% ipython --no-banner

In [1]: import numpy as np

In [2]: np.set_printoptions(suppress=True, linewidth=200)

In [3]: A = np.load("dump.npy")

In [4]: A
Out[4]: 
array([[-1.59,  0.3 ,  1.6 ],
       [-1.02, -1.6 ,  1.  ],
       [-0.59,  1.4 ,  0.6 ],
       [-0.87,  0.  ,  0.9 ],
       [-0.21, -1.2 ,  0.2 ],
       [ 0.  ,  1.1 ,  0.  ],
       [-1.42,  0.4 ,  1.4 ],
       [ 2.11,  0.4 , -2.1 ],
       [ 0.78,  0.7 , -0.8 ],
       [ 0.83,  0.7 , -0.8 ],
       [ 1.63,  1.2 , -1.6 ],
       [-1.27,  0.4 ,  1.2 ],
       [-1.68,  0.4 ,  1.7 ],
       [-0.22, -0.5 ,  0.2 ],
       [ 0.85, -0.4 , -0.9 ],
       [-0.71, -0.4 ,  0.7 ],
       [ 0.91,  0.  , -0.9 ],
       [-1.12, -0.5 ,  1.1 ]])

In [5]: U, sigma, Vh = np.linalg.svd(A)

In [6]: np.argmax(sigma[:-1] / (sigma[1:] + 1e-6)) + 1
Out[6]: np.int64(2)

In [7]: sigma.round(2)
Out[7]: array([6.8 , 3.24, 0.08])

In [8]: Y = U[:, :2] @ np.diag(sigma[:2]) @ Vh[:2]

In [9]: np.linalg.matrix_rank(Y)
Out[9]: np.int64(2)

In [10]: round(float(np.abs(A - Y).max()), 2)
Out[10]: 0.03

In [11]: def softmax(z):
    ...:     e = np.exp(z - z.max(axis=-1, keepdims=True))
    ...:     return e / e.sum(axis=-1, keepdims=True)
    ...: 

In [12]: np.round(softmax(A).sum(axis=1), 2)
Out[12]: array([1., 1., 1., 1., 1., 1., 1., 1., 1., 1., 1., 1., 1., 1., 1., 1., 1., 1.])

In [13]: np.round(softmax(A[6]), 2)
Out[13]: array([0.04, 0.26, 0.7 ])

In [14]: scores = A @ A.T / np.sqrt(3)

In [15]: softmax(scores).round(6).argmax(axis=1)
Out[15]: array([12,  1,  2, 12,  1,  2, 12,  7,  7,  7,  7, 12, 12,  1,  7, 12,  7, 12])

In [16]: Xc = A - A.mean(axis=0)

In [17]: vecs = np.linalg.svd(Xc)[2][:2]

In [18]: Y = Xc - Xc @ vecs.T @ vecs

In [19]: np.round((Xc @ vecs.T).std(axis=0), 2)
Out[19]: array([1.58, 0.74])

In [20]: np.round(np.diag(vecs.T @ vecs), 2)
Out[20]: array([0.5, 1. , 0.5])

In [21]: K = np.load("test4.npy")

In [22]: K
Out[22]: 
array([[-22.98,  25.01,  22.98],
       [-12.  ,  12.01,  11.99],
       [-20.99,  20.95,  21.04]])

In [23]: Y = np.array([[2, 4, 3], [3, -4, 4], [-2, -3, 4]])

In [24]: np.round(np.einsum("ik,kj->ij", K, Y), 2)
Out[24]: 
array([[ -16.89, -260.9 ,  123.02],
       [ -11.95, -132.01,   60.  ],
       [ -21.21, -230.88,  104.99]])

In [25]: np.vstack([K, Y.T]).shape
Out[25]: (6, 3)

In [26]: np.linalg.matrix_rank(K @ Y)
Out[26]: np.int64(3)

In [27]: np.round(Y.T @ K.T, 2)
Out[27]: 
array([[ -16.89,  -11.95,  -21.21],
       [-260.9 , -132.01, -230.88],
       [ 123.02,   60.  ,  104.99]])

In [28]: np.round(np.einsum("ik,kj->ji", K, Y), 2)
Out[28]: 
array([[ -16.89,  -11.95,  -21.21],
       [-260.9 , -132.01, -230.88],
       [ 123.02,   60.  ,  104.99]])

In [29]: np.linalg.matrix_rank(np.vstack([K, Y.T]))
Out[29]: np.int64(3)

In [30]: np.round(K @ Y, 2)
Out[30]: 
array([[ -16.89, -260.9 ,  123.02],
       [ -11.95, -132.01,   60.  ],
       [ -21.21, -230.88,  104.99]])

In [31]: rng = np.random.default_rng(24)

In [32]: labels = rng.permutation(3)

In [33]: labels
Out[33]: array([1, 2, 0])

In [34]: Y = K[labels][:, labels]

In [35]: np.diag(Y)
Out[35]: array([ 12.01,  21.04, -22.98])

In [36]: np.allclose(Y, K)
Out[36]: False

In [37]: np.allclose(K @ K.T, K.T @ K)
Out[37]: False

In [38]: np.round(K @ K, 2)
Out[38]: 
array([[-254.39,  207.07,  255.29],
       [-120.03,   95.31,  120.51],
       [-210.68,  167.44,  211.52]])

In [39]: np.round(np.linalg.det(K), 2)
Out[39]: np.float64(1.64)

In [40]: np.linalg.determinant(K)
---------------------------------------------------------------------------
AttributeError                            Traceback (most recent call last)
Cell In[40], line 1
----> 1 np.linalg.determinant(K)

AttributeError: module 'numpy.linalg' has no attribute 'determinant'

In [41]: round(float(np.abs(np.linalg.eigvals(K)).max()), 2)
Out[41]: 6.1

In [42]: np.round((K + K.T) / 2, 2)
Out[42]: 
array([[-22.98,   6.51,   1.  ],
       [  6.51,  12.01,  16.47],
       [  1.  ,  16.47,  21.04]])

In [43]: np.round(np.linalg.matrix_power(K, 4), 2)
Out[43]: 
array([[-13924.69,   9804.19,  14010.37],
       [ -6294.58,   4407.14,   6333.9 ],
       [-11066.17,   7749.64,  11135.27]])

In [44]: round(np.trace(K), 2)
Out[44]: np.float64(10.07)
